$ python3 -q
>>> import numpy as np
>>> np.set_printoptions(suppress=True, linewidth=160)
>>> def rnd(a):
...     return np.round(a, 2) + 0
... 
>>> J = np.array([[-0.3, 1.9, -0.9],
...     [-0.8, -0.3, 0.7],
...     [0.0, -0.1, -0.5],
...     [0.4, 0.2, 0.5],
...     [-0.8, -0.1, -0.6],
...     [0.8, 1.0, -0.6],
...     [-0.1, 1.5, 1.6],
...     [0.1, -1.5, -0.6],
...     [-0.6, 0.8, -0.6],
...     [0.8, -0.4, -1.1],
...     [-0.5, -0.8, 0.3],
...     [0.8, 2.0, -0.3],
...     [0.4, -0.4, 1.8],
...     [0.8, 1.0, 0.5],
...     [0.4, -1.2, -0.7],
...     [-0.1, -0.3, -1.0],
...     [-1.2, -0.3, -0.8],
...     [-0.2, 0.0, -0.2],
...     [0.7, -0.5, 1.6],
...     [2.3, 0.5, 1.1],
...     [-0.6, 2.0, 0.0],
...     [-0.1, -0.6, -0.7],
...     [-0.6, 1.0, 0.9],
...     [0.2, 0.1, 0.7],
...     [-1.1, 0.5, 0.2],
...     [0.8, -0.4, 0.8],
...     [-1.8, 1.3, -1.0]])
>>> rng = np.random.default_rng(89197)
>>> J[:, 1] = 3 * J[:, 2] + 0.3 * rng.normal(size=27)
>>> rnd(J)
array([[-0.3 , -2.59, -0.9 ],
       [-0.8 ,  2.15,  0.7 ],
       [ 0.  , -1.25, -0.5 ],
       [ 0.4 ,  1.87,  0.5 ],
       [-0.8 , -1.95, -0.6 ],
       [ 0.8 , -1.82, -0.6 ],
       [-0.1 ,  4.62,  1.6 ],
       [ 0.1 , -1.73, -0.6 ],
       [-0.6 , -1.82, -0.6 ],
       [ 0.8 , -2.74, -1.1 ],
       [-0.5 ,  0.59,  0.3 ],
       [ 0.8 , -1.24, -0.3 ],
       [ 0.4 ,  5.92,  1.8 ],
       [ 0.8 ,  1.14,  0.5 ],
       [ 0.4 , -2.32, -0.7 ],
       [-0.1 , -3.68, -1.  ],
       [-1.2 , -2.24, -0.8 ],
       [-0.2 , -0.17, -0.2 ],
       [ 0.7 ,  4.45,  1.6 ],
       [ 2.3 ,  3.38,  1.1 ],
       [-0.6 ,  0.1 ,  0.  ],
       [-0.1 , -2.56, -0.7 ],
       [-0.6 ,  2.9 ,  0.9 ],
       [ 0.2 ,  2.45,  0.7 ],
       [-1.1 ,  0.78,  0.2 ],
       [ 0.8 ,  2.55,  0.8 ],
       [-1.8 , -3.36, -1.  ]])
>>> # column 1 is much longer than the rest
>>> Ac = J - J.mean(axis=0)
>>> Uu, sv, VT = np.linalg.svd(Ac, full_matrices=False)
>>> rnd(Ac.mean(axis=0))
array([0., 0., 0.])
>>> np.abs(VT[0]).argmax()
np.int64(1)
>>> np.searchsorted(np.cumsum(sv ** 2) / (sv ** 2).sum(), 0.9) + 1
np.int64(1)
>>> rnd(sv)
array([14.6 ,  4.  ,  0.49])
>>> rnd(VT[0] * np.sign(VT[0, np.abs(VT[0]).argmax()]))
array([0.1 , 0.95, 0.3 ])
>>> rnd(np.abs(VT[-1]))
array([0.  , 0.31, 0.95])
>>> r0, v = J[13], J[7]
>>> rnd(r0 @ v)
np.float64(-2.2)
>>> pr = (r0 @ v) / (r0 @ r0) * r0
>>> rnd(v - pr)
array([ 0.9 , -0.59, -0.1 ])
>>> np.linalg.matrix_rank(np.outer(r0, v))
np.int64(1)
>>> rnd(pr)
array([-0.8 , -1.15, -0.5 ])
>>> idx = J[:, 1] > np.median(J[:, 1])
>>> r0 = J[idx].mean(axis=0) - J[~idx].mean(axis=0)
>>> idx.astype(int)
array([0, 1, 0, 1, 0, 0, 1, 0, 0, 0, 1, 0, 1, 1, 0, 0, 0, 0, 1, 1, 1, 0, 1, 1, 1, 1, 0])
>>> rnd(r0)
array([0.3 , 4.64, 1.51])
>>> rnd((((J - J.mean(axis=0)) @ r0 > 0) == idx).mean())
np.float64(0.96)
